$ python -q
>>> import numpy as np
>>> import numpy.linalg as la
>>> np.set_printoptions(precision=1, suppress=True, linewidth=120, sign=" ")
>>> data = np.array([[1.3, 2.0, 3.0], [2.0, 2.3, 1.0], [1.0, 2.0, 3.3]])
>>> print(data)
[[ 1.3  2.   3. ]
 [ 2.   2.3  1. ]
 [ 1.   2.   3.3]]
>>> print(np.round(la.det(data.T), 1))
1.2
>>> round(np.einsum("ij,ji->", data, data), 1)
np.float64(35.9)
>>> round(la.det(data[::-1]), 1)
np.float64(-1.2)
>>> la.eigvals(data)
array([ 5.9,  0.3,  0.7])
>>> np.round(la.det(2 * data), 1), round(la.det(data), 1)
(np.float64(9.3), np.float64(1.2))
>>> np.kron(np.eye(2, dtype=int), data)
array([[ 1.3,  2. ,  3. ,  0. ,  0. ,  0. ],
       [ 2. ,  2.3,  1. ,  0. ,  0. ,  0. ],
       [ 1. ,  2. ,  3.3,  0. ,  0. ,  0. ],
       [ 0. ,  0. ,  0. ,  1.3,  2. ,  3. ],
       [ 0. ,  0. ,  0. ,  2. ,  2.3,  1. ],
       [ 0. ,  0. ,  0. ,  1. ,  2. ,  3.3]])
>>> np.argsort(-la.norm(data, axis=0).round(6), kind="stable")[:3]
array([ 2,  1,  0])
>>> la.matrix_rank(data, rtol=0.1)
np.int64(2)
>>> np.abs(la.svd(data)[2][-1])
array([ 0.7,  0.7,  0.2])
>>> Uu, sv, Vh = la.svd(data, full_matrices=False)
>>> np.round(sv / sv[0], 1) + 0
array([ 1. ,  0.3,  0. ])
>>> np.allclose(Uu * sv @ Vh, data)
True
>>> np.round(Vh @ Vh.T, 1) + 0
array([[ 1.,  0.,  0.],
       [ 0.,  1.,  0.],
       [ 0.,  0.,  1.]])
>>> (sv > 1e-8).sum()
np.int64(3)
>>> np.abs(Uu[:, 0]).round(6).argmax()
np.int64(2)
>>> np.round(Uu.T @ data @ Vh.T, 1) + 0
array([[ 6.2,  0. ,  0. ],
       [ 0. ,  1.7,  0. ],
       [ 0. ,  0. ,  0.1]])
>>> Uu.shape, sv.shape, Vh.shape
((3, 3), (3,), (3, 3))
>>> print(np.round(Uu.T @ Uu, 1) + 0)
[[ 1.  0.  0.]
 [ 0.  1.  0.]
 [ 0.  0.  1.]]
>>> print(sv)
[ 6.2  1.7  0.1]
>>> Uu, sv, Vh = la.svd(data)
>>> print(sv)
[ 6.2  1.7  0.1]
>>> np.argmax(sv[:-1] / (sv[1:] + 1e-6)) + 1
np.int64(2)
>>> Y = Uu[:, :2] @ np.diag(sv[:2]) @ Vh[:2]
>>> print(Y)
[[ 1.2  2.1  3. ]
 [ 2.   2.3  1. ]
 [ 1.   2.   3.3]]
>>> la.matrix_rank(data, rtol=0.05)
np.int64(2)
>>> round(float(la.norm(data - Y) / la.norm(data)), 1)
0.0
>>> round(np.abs(data - Y).max(), 1)
np.float64(0.1)
>>> print(la.matrix_rank(Y))
2
